In [1]: import numpy as np

In [2]: from numpy import linalg as LA

In [3]: np.set_printoptions(suppress=True, linewidth=140)

In [4]: J = np.array([[2, 1, 1, -3, 1],
   ...:     [-3, -2, 0, -1, -3],
   ...:     [-2, 0, -2, -1, 3],
   ...:     [-2, 1, -1, 2, 1],
   ...:     [1, 2, 3, -2, 3],
   ...:     [2, 2, -2, 2, 0],
   ...:     [-2, 2, -2, 3, 1],
   ...:     [1, 1, -3, 0, 3],
   ...:     [-3, 1, 3, 2, 1]])

In [5]: print(J)
[[ 2  1  1 -3  1]
 [-3 -2  0 -1 -3]
 [-2  0 -2 -1  3]
 [-2  1 -1  2  1]
 [ 1  2  3 -2  3]
 [ 2  2 -2  2  0]
 [-2  2 -2  3  1]
 [ 1  1 -3  0  3]
 [-3  1  3  2  1]]

In [6]: ang = np.radians(180)

In [7]: R = np.eye(5)

In [8]: R[1, 1] = R[4, 4] = np.cos(ang)

In [9]: R[1, 4], R[4, 1] = -np.sin(ang), np.sin(ang)

In [10]: print(R.round(1) + 0)
[[ 1.  0.  0.  0.  0.]
 [ 0. -1.  0.  0.  0.]
 [ 0.  0.  1.  0.  0.]
 [ 0.  0.  0.  1.  0.]
 [ 0.  0.  0.  0. -1.]]

In [11]: A2 = J @ R.T

In [12]: print(A2.round(1) + 0)
[[ 2. -1.  1. -3. -1.]
 [-3.  2.  0. -1.  3.]
 [-2.  0. -2. -1. -3.]
 [-2. -1. -1.  2. -1.]
 [ 1. -2.  3. -2. -3.]
 [ 2. -2. -2.  2.  0.]
 [-2. -2. -2.  3. -1.]
 [ 1. -1. -3.  0. -3.]
 [-3. -1.  3.  2. -1.]]

In [13]: print(np.round(LA.svd(J, compute_uv=False), 1), np.round(LA.svd(A2, compute_uv=False), 1))
[7.7 7.5 6.1 4.7 1.6] [7.7 7.5 6.1 4.7 1.6]

In [14]: print(np.abs(A2 - J).max(axis=0))
[0. 4. 0. 0. 6.]

In [15]: print(np.allclose(J @ J.T, A2 @ A2.T))
True

In [16]: print(np.round(LA.det(R), 1), np.trace(R))
1.0 1.0

In [17]: proj = J @ LA.solve(J.T @ J, J.T)

In [18]: print(round(np.trace(proj), 1))
5.0

In [19]: A2 = J[0, 0] * J[1:] - np.outer(J[1:, 0], J[0])

In [20]: print(A2)
[[  0  -1   3 -11  -3]
 [  0   2  -2  -8   8]
 [  0   4   0  -2   4]
 [  0   3   5  -1   5]
 [  0   2  -6  10  -2]
 [  0   6  -2   0   4]
 [  0   1  -7   3   5]
 [  0   5   9  -5   5]]

In [21]: print(np.flatnonzero(~A2.round(6).any(axis=1)))
[]

In [22]: T = np.stack([J, 2 * J, J[::-1]])

In [23]: print(LA.matrix_rank(T))
[5 5 5]

In [24]: print(LA.matrix_rank(T.reshape(3, -1)))
2

In [25]: O, R = LA.qr(J)

In [26]: print(np.round(np.abs(np.diag(R)), 1))
[6.3 4.4 6.4 4.5 3.4]

In [27]: print(O.round(1) + 0)
[[-0.3  0.2  0.2 -0.5  0.4]
 [ 0.5 -0.4  0.  -0.3  0.6]
 [ 0.3  0.1 -0.3 -0.6 -0.3]
 [ 0.3  0.3 -0.1  0.   0. ]
 [-0.2  0.4  0.5 -0.4  0. ]
 [-0.3  0.4 -0.3  0.3  0.4]
 [ 0.3  0.5 -0.3  0.1  0.3]
 [-0.2  0.2 -0.5 -0.2 -0.3]
 [ 0.5  0.3  0.5  0.2 -0.2]]

In [28]: print(np.round(O @ R, 1) + 0)
[[ 2.  1.  1. -3.  1.]
 [-3. -2.  0. -1. -3.]
 [-2.  0. -2. -1.  3.]
 [-2.  1. -1.  2.  1.]
 [ 1.  2.  3. -2.  3.]
 [ 2.  2. -2.  2.  0.]
 [-2.  2. -2.  3.  1.]
 [ 1.  1. -3.  0.  3.]
 [-3.  1.  3.  2.  1.]]

In [29]: print(round(float(np.trace(O @ O.T)), 1))
5.0

In [30]: print(O.shape, R.shape)
(9, 5) (5, 5)

In [31]: X = 0.5 ** np.abs(np.subtract.outer(np.arange(6), np.arange(6)))

In [32]: print(X.round(1) + 0)
[[1.  0.5 0.2 0.1 0.1 0. ]
 [0.5 1.  0.5 0.2 0.1 0.1]
 [0.2 0.5 1.  0.5 0.2 0.1]
 [0.1 0.2 0.5 1.  0.5 0.2]
 [0.1 0.1 0.2 0.5 1.  0.5]
 [0.  0.1 0.1 0.2 0.5 1. ]]

In [33]: # equal to its transpose

In [34]: O, R = LA.qr(X)

In [35]: print(O.shape, R.shape)
(6, 6) (6, 6)

In [36]: print(np.round(np.abs(np.diag(R)), 1))
[1.2 0.7 0.7 0.7 0.7 0.7]

In [37]: print(np.round(O.T @ O, 1) + 0)
[[1. 0. 0. 0. 0. 0.]
 [0. 1. 0. 0. 0. 0.]
 [0. 0. 1. 0. 0. 0.]
 [0. 0. 0. 1. 0. 0.]
 [0. 0. 0. 0. 1. 0.]
 [0. 0. 0. 0. 0. 1.]]

In [38]: print(np.round(O @ R, 1) + 0)
[[1.  0.5 0.2 0.1 0.1 0. ]
 [0.5 1.  0.5 0.2 0.1 0.1]
 [0.2 0.5 1.  0.5 0.2 0.1]
 [0.1 0.2 0.5 1.  0.5 0.2]
 [0.1 0.1 0.2 0.5 1.  0.5]
 [0.  0.1 0.1 0.2 0.5 1. ]]

In [39]: print(np.trace(X))
6.0

In [40]: print(np.round(np.sort(np.abs(LA.eigvals(X))), 1))
[0.4 0.4 0.6 0.8 1.4 2.4]

In [41]: print(np.round(np.abs(LA.eigvals(X)).max(), 1))
2.4

In [42]: print(np.round((X + X.T) / 2, 1) + 0)
[[1.  0.5 0.2 0.1 0.1 0. ]
 [0.5 1.  0.5 0.2 0.1 0.1]
 [0.2 0.5 1.  0.5 0.2 0.1]
 [0.1 0.2 0.5 1.  0.5 0.2]
 [0.1 0.1 0.2 0.5 1.  0.5]
 [0.  0.1 0.1 0.2 0.5 1. ]]

In [43]: x0 = np.array([4, 1, 4, -3, -1, -3])

In [44]: target = X @ x0

In [45]: beta, lr = np.zeros(6), 1 / LA.norm(X, 2) ** 2

In [46]: for i in range(250):
    ...:     beta -= lr * X.T @ (X @ beta - target)
    ...:     if i % 50 == 0: print(i, round(LA.norm(X @ beta - target), 1))
    ...: 
0 5.5
50 0.5
100 0.2
150 0.1
200 0.0

In [47]: print(np.round(LA.cond(X), 1))
6.8

In [48]: M = np.load("test9.npy")

In [49]: print(M)
[[ 0  0  0  0]
 [27 24  6 27]
 [27 24  6 27]
 [ 9  8  2  9]
 [ 9  8  2  9]
 [ 0  0  0  0]
 [ 0  0  0  0]]

In [50]: Uu, sv, VT = LA.svd(M)

In [51]: print(np.argmax(sv[:-1] / (sv[1:] + 1e-6)) + 1)
1

In [52]: print(sv.round(1) + 0)
[67.8  0.   0.   0. ]

In [53]: A2 = Uu[:, :1] @ np.diag(sv[:1]) @ VT[:1]

In [54]: print(LA.matrix_rank(M, rtol=0.05))
1

In [55]: print(round(LA.norm(M - A2) / LA.norm(M), 1))
0.0

In [56]: print(A2.round(1) + 0)
[[ 0.  0.  0.  0.]
 [27. 24.  6. 27.]
 [27. 24.  6. 27.]
 [ 9.  8.  2.  9.]
 [ 9.  8.  2.  9.]
 [ 0.  0.  0.  0.]
 [ 0.  0.  0.  0.]]

In [57]: print(np.round(LA.norm(M - A2, 2), 1), round(float(sv[1]), 1))
0.0 0.0

In [58]: print(LA.matrix_rank(A2))
1

In [59]: print(LA.cond(M) > 100)
True

In [60]: rk = LA.matrix_rank(M)

In [61]: print(rk)
1

In [62]: ns = LA.svd(M)[2][rk:].T

In [63]: print(LA.matrix_rank(M.T @ M), LA.matrix_rank(M @ M.T))
1 1

In [64]: print([int(LA.matrix_rank(M[:i])) for i in range(1, len(M) + 1)])
[0, 1, 1, 1, 1, 1, 1]

In [65]: print(np.round(ns @ ns.T, 1))
[[ 0.6 -0.3 -0.1 -0.4]
 [-0.3  0.7 -0.1 -0.3]
 [-0.1 -0.1  1.  -0.1]
 [-0.4 -0.3 -0.1  0.6]]

In [66]: print(np.round(M @ ns, 1) + 0)
[[0. 0. 0.]
 [0. 0. 0.]
 [0. 0. 0.]
 [0. 0. 0.]
 [0. 0. 0.]
 [0. 0. 0.]
 [0. 0. 0.]]

In [67]: print(np.unique(M.round(6), axis=0).shape)
(3, 4)

In [68]: print(np.allclose(M[:-1].T @ LA.lstsq(M[:-1].T, M[-1])[0], M[-1]))
True

In [69]: print(round(float(np.trace(LA.pinv(M) @ M)), 1))
1.0

In [70]: F = np.load("x.npy")

In [71]: print(F)
[[-5 -2  2 -2  3  5 -5 -5]
 [ 3  0  2 -3  2  5 -5 -5]
 [-5 -2  2 -2  3  5 -5 -5]]

In [72]: Uu, sv, VT = LA.svd(F)

In [73]: print(np.argmax(sv[:-1] / (sv[1:] + 1e-6)) + 1)
2

In [74]: A2 = Uu[:, :2] @ np.diag(sv[:2]) @ VT[:2]

In [75]: print(np.round(LA.norm(F - A2, 2), 1), np.round(sv[2], 1))
0.0 0.0

In [76]: print(A2.round(1) + 0)
[[-5. -2.  2. -2.  3.  5. -5. -5.]
 [ 3.  0.  2. -3.  2.  5. -5. -5.]
 [-5. -2.  2. -2.  3.  5. -5. -5.]]

In [77]: print(round(float(np.abs(F - A2).max()), 1))
0.0
